% ipython --no-banner

In [1]: import numpy as np

In [2]: import numpy.linalg as la

In [3]: np.set_printoptions(suppress=True, linewidth=200)

In [4]: W0 = np.load("case4.npy")

In [5]: W0
Out[5]: 
array([[-3, -3, -3],
       [-3, -6, -6],
       [-3, -6, -9]])

In [6]: (W0 - W0.T) / 2
Out[6]: 
array([[0., 0., 0.],
       [0., 0., 0.],
       [0., 0., 0.]])

In [7]: np.allclose(W0, W0.T)
Out[7]: True

In [8]: la.matrix_power(W0, 4)
Out[8]: 
array([[ 5670, 10206, 12717],
       [10206, 18387, 22923],
       [12717, 22923, 28593]])

In [9]: (W0 + W0.T) / 2
Out[9]: 
array([[-3., -3., -3.],
       [-3., -6., -6.],
       [-3., -6., -9.]])

In [10]: [round(float(la.det(W0[:i, :i])), 2) + 0 for i in range(1, 4)]
Out[10]: [-3.0, 9.0, -27.0]

In [11]: np.all(la.eigvalsh(W0) > 0)
Out[11]: np.False_

In [12]: round(la.eigvalsh(W0).min(), 1)
Out[12]: np.float64(-15.1)

In [13]: rng = np.random.default_rng(225)

In [14]: labels = rng.permutation(3)

In [15]: out = W0[:, labels] * rng.choice([-1, 1], 3)

In [16]: out
Out[16]: 
array([[ 3,  3, -3],
       [ 6,  6, -3],
       [ 6,  9, -3]])

In [17]: Uu, _, vt = la.svd(W0.T @ out)

In [18]: labels
Out[18]: array([1, 2, 0])

In [19]: np.round(la.lstsq(W0, out)[0], 1) + 0
Out[19]: 
array([[ 0.,  0.,  1.],
       [-1.,  0.,  0.],
       [ 0., -1.,  0.]])

In [20]: np.kron(np.eye(2, dtype=int), out)
Out[20]: 
array([[ 3,  3, -3,  0,  0,  0],
       [ 6,  6, -3,  0,  0,  0],
       [ 6,  9, -3,  0,  0,  0],
       [ 0,  0,  0,  3,  3, -3],
       [ 0,  0,  0,  6,  6, -3],
       [ 0,  0,  0,  6,  9, -3]])

In [21]: round(la.eigvals(out).sum().real, 1)
Out[21]: np.float64(6.0)

In [22]: np.round(la.eigvals(out), 1)
Out[22]: array([-1.1+0.j ,  3.5+3.6j,  3.5-3.6j])

In [23]: round(float(la.det(2 * out)), 1), np.round(la.det(out), 1)
Out[23]: (-216.0, np.float64(-27.0))

In [24]: round(la.det(out.T), 1)
Out[24]: np.float64(-27.0)

In [25]: evals, evecs = la.eigh(W0)

In [26]: vec = np.array([0, 2, 2])

In [27]: np.round(evecs * np.abs(evals) @ evecs.T, 1)
Out[27]: 
array([[3., 3., 3.],
       [3., 6., 6.],
       [3., 6., 9.]])

In [28]: vec @ W0 @ vec / (vec @ vec), round(float(evals[0]), 1), np.round(evals[-1], 1)
Out[28]: (np.float64(-13.5), -15.1, np.float64(-0.9))

In [29]: np.abs(W0).sum(axis=1).max(), round(np.abs(evals).max(), 1)
Out[29]: (np.int64(18), np.float64(15.1))

In [30]: np.round(la.eigvalsh(W0[1:, 1:]), 1)
Out[30]: array([-13.7,  -1.3])

In [31]: evecs * np.maximum(evals, 0) @ evecs.T
Out[31]: 
array([[0., 0., 0.],
       [0., 0., 0.],
       [0., 0., 0.]])

In [32]: data = np.loadtxt("dump.csv", delimiter=",")

In [33]: data
Out[33]: 
array([[0., 2., 0., 0.],
       [2., 0., 0., 0.],
       [0., 2., 0., 0.],
       [2., 0., 1., 0.],
       [0., 1., 0., 0.],
       [1., 1., 0., 0.],
       [2., 0., 1., 0.],
       [2., 0., 1., 0.],
       [2., 0., 0., 0.],
       [0., 0., 1., 0.],
       [2., 0., 0., 0.],
       [1., 0., 1., 0.],
       [0., 2., 0., 0.],
       [1., 0., 0., 0.],
       [1., 0., 1., 0.],
       [0., 2., 0., 0.],
       [1., 1., 0., 0.],
       [1., 0., 0., 0.],
       [0., 0., 1., 0.],
       [0., 1., 0., 0.],
       [1., 0., 0., 0.],
       [2., 0., 1., 0.],
       [0., 1., 0., 0.],
       [2., 0., 1., 0.],
       [0., 0., 1., 0.],
       [1., 0., 1., 0.],
       [1., 1., 0., 0.],
       [0., 1., 0., 0.],
       [2., 0., 1., 0.],
       [0., 0., 1., 0.]])

In [34]: round(float(la.norm(data, 2) / la.norm(data)), 1)
Out[34]: 0.8

In [35]: F = np.loadtxt("sample19.csv", delimiter=",")

In [36]: F
Out[36]: 
array([[  1.,  -3.,   9., -27.],
       [  1.,  -2.,   4.,  -8.],
       [  1.,  -1.,   1.,  -1.],
       [  1.,   0.,   0.,   0.]])

In [37]: np.argsort(-la.norm(F, axis=0).round(6), kind="stable")[:3]
Out[37]: array([3, 2, 1])

In [38]: la.cond(F) > 100
Out[38]: np.True_

In [39]: f = np.array([-1, -2, 1, 1])

In [40]: out = F + np.outer(f, np.eye(4)[3])

In [41]: out
Out[41]: 
array([[  1.,  -3.,   9., -28.],
       [  1.,  -2.,   4., -10.],
       [  1.,  -1.,   1.,   0.],
       [  1.,   0.,   0.,   1.]])

In [42]: out.reshape(2, -1)
Out[42]: 
array([[  1.,  -3.,   9., -28.,   1.,  -2.,   4., -10.],
       [  1.,  -1.,   1.,   0.,   1.,   0.,   0.,   1.]])

In [43]: T = out.reshape(4, 2, -1)

In [44]: np.einsum("ihd,jhd->hij", T, T).shape
Out[44]: (2, 4, 4)

In [45]: T.sum(axis=1)
Out[45]: 
array([[ 10., -31.],
       [  5., -12.],
       [  2.,  -1.],
       [  1.,   1.]])

In [46]: np.swapaxes(T, 1, 2)[2]
Out[46]: 
array([[ 1.,  1.],
       [-1.,  0.]])

In [47]: T.shape
Out[47]: (4, 2, 2)

In [48]: T.transpose(1, 0, 2)
Out[48]: 
array([[[  1.,  -3.],
        [  1.,  -2.],
        [  1.,  -1.],
        [  1.,   0.]],

       [[  9., -28.],
        [  4., -10.],
        [  1.,   0.],
        [  0.,   1.]]])
